In [1]: import numpy as np

In [2]: np.set_printoptions(precision=3, suppress=True, linewidth=100)

In [3]: A2 = np.array([[1, 2], [3, -3], [0, 1]])

In [4]: K = np.kron(np.eye(3, dtype=int), A2)

In [5]: K
Out[5]: 
array([[ 1,  2,  0,  0,  0,  0],
       [ 3, -3,  0,  0,  0,  0],
       [ 0,  1,  0,  0,  0,  0],
       [ 0,  0,  1,  2,  0,  0],
       [ 0,  0,  3, -3,  0,  0],
       [ 0,  0,  0,  1,  0,  0],
       [ 0,  0,  0,  0,  1,  2],
       [ 0,  0,  0,  0,  3, -3],
       [ 0,  0,  0,  0,  0,  1]])

In [6]: round(float(np.linalg.norm(K, "nuc")), 3)
Out[6]: 19.69

In [7]: print(round(float(np.linalg.norm(K, 2)), 3))
4.391

In [8]: np.linalg.norm(K, axis=1).argmax()
Out[8]: np.int64(1)

In [9]: print(round(np.linalg.norm(K[5] - K[0]), 3))
2.449

In [10]: np.linalg.norm(K, axis=1)
Out[10]: array([2.236, 4.243, 1.   , 2.236, 4.243, 1.   , 2.236, 4.243, 1.   ])

In [11]: blk = np.stack([K, 4 * K, K[::-1]])

In [12]: (blk @ K.T).shape
Out[12]: (3, 9, 9)

In [13]: np.linalg.norm(blk, axis=(1, 2))
Out[13]: array([ 8.485, 33.941,  8.485])

In [14]: print(blk.sum(axis=0))
[[  5  10   0   0   0   1]
 [ 15 -15   0   0   3  -3]
 [  0   5   0   0   1   2]
 [  0   0   5  11   0   0]
 [  0   0  18 -18   0   0]
 [  0   0   1   7   0   0]
 [  0   1   0   0   5  10]
 [  3  -3   0   0  15 -15]
 [  1   2   0   0   0   5]]

In [15]: A2 = np.c_[K[:, :5] @ np.array([[6, 3, 9, 3, 6],
    ...:     [2, 7, 5, 4, 2],
    ...:     [7, 4, 7, 6, 7],
    ...:     [0, 8, 4, 4, 5],
    ...:     [2, 6, 1, 5, 4]]), np.array([-4, 4, -9, 9, 2, 5, -6, -8, 7])]

In [16]: A2
Out[16]: 
array([[ 10,  17,  19,  11,  10,  -4],
       [ 12, -12,  12,  -3,  12,   4],
       [  2,   7,   5,   4,   2,  -9],
       [  7,  20,  15,  14,  17,   9],
       [ 21, -12,   9,   6,   6,   2],
       [  0,   8,   4,   4,   5,   5],
       [  2,   6,   1,   5,   4,  -6],
       [  6,  18,   3,  15,  12,  -8],
       [  0,   0,   0,   0,   0,   7]])

In [17]: print(np.round(np.linalg.lstsq(K, A2[:, 0])[0], 3) + 0)
[6. 2. 7. 0. 2. 0.]

In [18]: np.linalg.matrix_rank(A2)
Out[18]: np.int64(6)
